$ python -q
>>> import numpy as np
>>> np.set_printoptions(precision=2, suppress=True, linewidth=160, sign=" ")
>>> rd = lambda a: np.round(a, 2) + 0
>>> M2 = np.array([[5, 0], [3, 5], [1, 4]])
>>> feats = np.tile(M2, (2, 3))
>>> print(feats)
[[ 5  0  5  0  5  0]
 [ 3  5  3  5  3  5]
 [ 1  4  1  4  1  4]
 [ 5  0  5  0  5  0]
 [ 3  5  3  5  3  5]
 [ 1  4  1  4  1  4]]
>>> left, sig, VT = np.linalg.svd(feats)
>>> evecs = VT[:(sig > 1e-8).sum()]
>>> rng = np.random.default_rng(70)
>>> x0 = feats[2] + -1 * feats[1] + rng.integers(2) * np.eye(6)[0]
>>> x0
array([-1., -1., -2., -1., -2., -1.])
>>> rd(np.linalg.norm(x0 - evecs.T @ evecs @ x0))
np.float64(0.82)
>>> print(np.linalg.matrix_rank(np.vstack([feats, x0])))
3
>>> print(rd(evecs.T @ evecs))
[[ 0.33  0.    0.33  0.    0.33  0.  ]
 [ 0.    0.33  0.    0.33  0.    0.33]
 [ 0.33  0.    0.33  0.    0.33  0.  ]
 [ 0.    0.33  0.    0.33  0.    0.33]
 [ 0.33  0.    0.33  0.    0.33  0.  ]
 [ 0.    0.33  0.    0.33  0.    0.33]]
>>> rd(feats @ np.linalg.pinv(feats) @ feats)
array([[ 5.,  0.,  5.,  0.,  5.,  0.],
       [ 3.,  5.,  3.,  5.,  3.,  5.],
       [ 1.,  4.,  1.,  4.,  1.,  4.],
       [ 5.,  0.,  5.,  0.,  5.,  0.],
       [ 3.,  5.,  3.,  5.,  3.,  5.],
       [ 1.,  4.,  1.,  4.,  1.,  4.]])
>>> print(np.allclose(feats[:-1].T @ np.linalg.lstsq(feats[:-1].T, feats[-1])[0], feats[-1]))
True
>>> rd(np.trace(np.linalg.pinv(feats) @ feats))
np.float64(2.0)
>>> np.abs(np.diag(np.linalg.qr(feats)[1])) > 1e-9
array([ True,  True, False, False, False, False])
>>> W0 = np.array([[-1, 5, -5, 5, -5],
...     [-3, 2, 2, 1, 3],
...     [-5, 0, -4, 3, -1],
...     [-1, 4, -3, 4, -4],
...     [4, -1, -4, -5, 3]])
>>> np.kron(np.eye(2, dtype=int), W0)
array([[-1,  5, -5,  5, -5,  0,  0,  0,  0,  0],
       [-3,  2,  2,  1,  3,  0,  0,  0,  0,  0],
       [-5,  0, -4,  3, -1,  0,  0,  0,  0,  0],
       [-1,  4, -3,  4, -4,  0,  0,  0,  0,  0],
       [ 4, -1, -4, -5,  3,  0,  0,  0,  0,  0],
       [ 0,  0,  0,  0,  0, -1,  5, -5,  5, -5],
       [ 0,  0,  0,  0,  0, -3,  2,  2,  1,  3],
       [ 0,  0,  0,  0,  0, -5,  0, -4,  3, -1],
       [ 0,  0,  0,  0,  0, -1,  4, -3,  4, -4],
       [ 0,  0,  0,  0,  0,  4, -1, -4, -5,  3]])
>>> np.einsum("ii->", W0)
np.int64(4)
>>> rd(np.linalg.det(W0.T))
np.float64(308.0)
>>> np.einsum("ij,ji->", W0, W0)
np.int64(48)
>>> rd(np.poly(W0))
array([   1.,   -4.,  -16.,  286., -756., -308.])
>>> print(rd(np.linalg.eigvals(W0)))
[-6.8 +0.j    3.7 +4.46j  3.7 -4.46j -0.36+0.j    3.77+0.j  ]
>>> rd(np.linalg.det(2 * W0)), rd(np.linalg.det(W0))
(np.float64(9856.0), np.float64(308.0))
>>> left, sig, VT = np.linalg.svd(W0)
>>> print(np.argmax(sig[:-1] / (sig[1:] + 1e-6)) + 1)
4
>>> M2 = left[:, :4] @ np.diag(sig[:4]) @ VT[:4]
>>> rd(np.abs(W0 - M2).max())
np.float64(0.08)
>>> W0.mean(axis=0)
array([-1.2,  2. , -2.8,  1.6, -0.8])
>>> W0.sum(axis=1)
array([-1,  5, -7,  0, -3])
>>> rd(np.linalg.svd(W0, compute_uv=False))
array([ 14.07,   7.96,   5.35,   3.73,   0.14])
>>> np.linalg.matrix_rank(W0)
np.int64(5)
>>> np.count_nonzero(W0)
np.int64(24)
>>> print(rd(np.linalg.norm(W0)))
17.44
>>> W0.sum(axis=0)
array([ -6,  10, -14,   8,  -4])
>>> W = np.array([[5, 1, -8], [-9, 2, 4], [-3, -2, 2], [2, 0, 7], [-1, 8, 3]])
>>> beta = np.array([8, -3, -9])
>>> H = np.maximum(W0 @ W + beta, 0)
>>> print(H)
[[  0   0  29]
 [  0  18  43]
 [  2   0  41]
 [  0   0  25]
 [ 36  31   0]]
>>> np.linalg.matrix_rank(H)
np.int64(3)
>>> basis = np.array([[8, 3, 7], [0, 8, 6], [4, 4, 3]])
>>> W @ basis
array([[  8,  -9,  17],
       [-56,   5, -39],
       [-16, -17, -27],
       [ 44,  34,  35],
       [  4,  73,  50]])
>>> (H @ basis).round(6).argmax(axis=1)
array([ 0,  1,  0,  0,  2])
>>> M = np.loadtxt("block0.csv", delimiter=",")
>>> M
array([[ 5.,  0.,  0.,  0.],
       [ 5.,  3.,  0.,  0.],
       [ 1., -4., -1.,  0.],
       [-4., -4.,  1.,  4.]])
>>> M2 = np.linalg.inv(M)
>>> rd(np.linalg.det(M) * np.linalg.det(M2))
np.float64(1.0)
>>> print(np.allclose(M2, M.T))
False
>>> print(rd(np.linalg.slogdet(M)[0]))
-1.0
>>> rd(np.linalg.inv(M2))
array([[ 5.,  0.,  0.,  0.],
       [ 5.,  3.,  0.,  0.],
       [ 1., -4., -1.,  0.],
       [-4., -4.,  1.,  4.]])
>>> rd(np.linalg.cond(M))
np.float64(23.48)
>>> th = np.radians(180)
>>> Rm = np.eye(4)
>>> Rm[0, 0] = Rm[3, 3] = np.cos(th)
>>> Rm[0, 3], Rm[3, 0] = -np.sin(th), np.sin(th)
>>> rd(Rm)
array([[-1.,  0.,  0.,  0.],
       [ 0.,  1.,  0.,  0.],
       [ 0.,  0.,  1.,  0.],
       [ 0.,  0.,  0., -1.]])
>>> M2 = M @ Rm.T
>>> np.abs(M2 - M).max(axis=0)
array([ 10.,   0.,   0.,   8.])
>>> print(rd(np.linalg.svd(M, compute_uv=False)), rd(np.linalg.svd(M2, compute_uv=False)))
[ 9.53  5.06  3.07  0.41] [ 9.53  5.06  3.07  0.41]
>>> rd(np.linalg.det(Rm)), np.trace(Rm)
(np.float64(1.0), np.float64(0.0))
>>> rd(M2)
array([[-5.,  0.,  0.,  0.],
       [-5.,  3.,  0.,  0.],
       [-1., -4., -1.,  0.],
       [ 4., -4.,  1., -4.]])
>>> print(np.allclose(np.linalg.norm(M, axis=1), np.linalg.norm(M2, axis=1)))
True
>>> np.allclose(M @ M.T, M2 @ M2.T)
True
>>> lab = rng.permutation(4)
>>> lab
array([ 1,  3,  2,  0])
>>> M2 = M[lab][:, lab]
>>> rd(np.sort(np.abs(np.linalg.eigvals(M2))))
array([ 1.,  3.,  4.,  5.])
>>> M2
array([[ 3.,  0.,  0.,  5.],
       [-4.,  4.,  1., -4.],
       [-4.,  0., -1.,  1.],
       [ 0.,  0.,  0.,  5.]])
>>> np.diag(M2)
array([ 3.,  4., -1.,  5.])
>>> M2 = M / np.linalg.norm(M, axis=1, keepdims=True)
>>> gram = M2 @ M2.T
>>> rd(np.degrees(np.arccos(np.clip(gram[0, 3], -1, 1))))
np.float64(124.85)
>>> rd(gram)
array([[ 1.  ,  0.86,  0.24, -0.57],
       [ 0.86,  1.  , -0.28, -0.78],
       [ 0.24, -0.28,  1.  ,  0.37],
       [-0.57, -0.78,  0.37,  1.  ]])
>>> print(rd(np.linalg.norm(M2, axis=1)))
[ 1.  1.  1.  1.]
